% python3 -q
>>> import numpy as np
>>> import numpy.linalg as la
>>> np.set_printoptions(precision=1, suppress=True, linewidth=100)
>>> K = np.loadtxt("case17.csv", delimiter=",")
>>> print(K)
[[0.2 0.1 0.2 0.1 0.2 0.2]
 [0.1 0.1 0.1 0.1 0.1 0.1]
 [0.2 0.1 0.2 0.1 0.2 0.2]
 [0.1 0.1 0.1 0.1 0.1 0.1]
 [0.2 0.1 0.2 0.1 0.2 0.2]
 [0.2 0.1 0.2 0.1 0.2 0.2]]
>>> # symmetric, so the eigenvalues are real
>>> rk = la.matrix_rank(K)
>>> print(rk)
1
>>> ns = la.svd(K)[2][rk:].T
>>> print(ns.shape)
(6, 5)
>>> print(np.allclose(K @ ns, 0))
True
>>> rng = np.random.default_rng(198927)
>>> z = rng.permutation(6)
>>> print(z)
[0 1 5 2 4 3]
>>> other = K[z][:, z]
>>> print(np.round(np.sort(np.abs(la.eigvals(other))), 1) + 0)
[0. 0. 0. 0. 0. 1.]
>>> print(np.round(la.det(other), 1), round(la.det(K[z]), 1))
0.0 0.0
>>> ev, V = la.eigh(K)
>>> print(ev.round(1) + 0)
[0. 0. 0. 0. 0. 1.]
>>> print(np.round(la.eigvalsh(K @ K), 1) + 0)
[0. 0. 0. 0. 0. 1.]
>>> print(la.eigvalsh(K + 3 * np.eye(6)))
[3. 3. 3. 3. 3. 4.]
>>> print((ev > 1e-8).sum(), (ev < -1e-8).sum())
1 0
>>> print(np.round(la.svd(K, compute_uv=False), 1) + 0)
[1. 0. 0. 0. 0. 0.]
>>> print(np.round(V.T @ V, 1) + 0)
[[1. 0. 0. 0. 0. 0.]
 [0. 1. 0. 0. 0. 0.]
 [0. 0. 1. 0. 0. 0.]
 [0. 0. 0. 1. 0. 0.]
 [0. 0. 0. 0. 1. 0.]
 [0. 0. 0. 0. 0. 1.]]
>>> print(np.round(ev.sum(), 1), np.trace(K))
1.0 1.0
>>> W0 = np.loadtxt("w.csv", delimiter=",")
>>> print(W0.round(1) + 0)
[[ 0.1 -0.1  0.1 -0.1  0.   0.2 -0.1  0.2  0. ]
 [-0.1  0.5 -0.1 -0.1  0.2 -0.4  0.1  0.2 -0.1]
 [ 0.1 -0.1  0.1  0.   0.   0.2 -0.1  0.1  0. ]
 [-0.1 -0.1  0.   0.1 -0.1  0.   0.1 -0.2  0. ]
 [ 0.   0.2  0.  -0.1  0.1 -0.1  0.   0.2  0. ]
 [ 0.2 -0.4  0.2  0.  -0.1  0.4 -0.1  0.1  0. ]
 [-0.1  0.1 -0.1  0.1  0.  -0.1  0.1 -0.2  0. ]
 [ 0.2  0.2  0.1 -0.2  0.2  0.1 -0.2  0.7 -0.1]
 [ 0.  -0.1  0.   0.   0.   0.   0.  -0.1  0. ]]
>>> # projection: eigenvalues are 0 or 1
>>> u = np.array([0, 1, 1])
>>> print(np.round(np.cross(W0[6, :3], W0[8, :3]), 1) + 0)
[0. 0. 0.]
>>> print(np.round(np.convolve(W0[6], u), 1) + 0)
[ 0.  -0.1  0.   0.   0.   0.  -0.1 -0.1 -0.1 -0.1  0. ]
>>> print(np.round(np.array([np.convolve(row, u, "same") for row in W0]), 1) + 0)
[[ 0.1  0.   0.   0.  -0.1  0.2  0.1  0.1  0.2]
 [-0.1  0.4  0.3 -0.2  0.1 -0.2 -0.3  0.3  0.1]
 [ 0.1  0.  -0.1  0.  -0.1  0.1  0.1  0.   0.1]
 [-0.1 -0.1 -0.1  0.   0.  -0.1  0.  -0.2 -0.2]
 [ 0.   0.2  0.1 -0.1  0.   0.  -0.1  0.2  0.1]
 [ 0.2 -0.2 -0.2  0.1 -0.1  0.3  0.3 -0.1  0.1]
 [-0.1  0.   0.   0.   0.  -0.1 -0.1 -0.1 -0.1]
 [ 0.2  0.4  0.3 -0.1 -0.1  0.2 -0.1  0.5  0.5]
 [ 0.  -0.1 -0.1  0.   0.   0.   0.  -0.1 -0.1]]
>>> print(np.round(np.correlate(W0[6], W0[8], "full"), 1) + 0)
[0. 0. 0. 0. 0. 0. 0. 0. 0. 0. 0. 0. 0. 0. 0. 0. 0.]
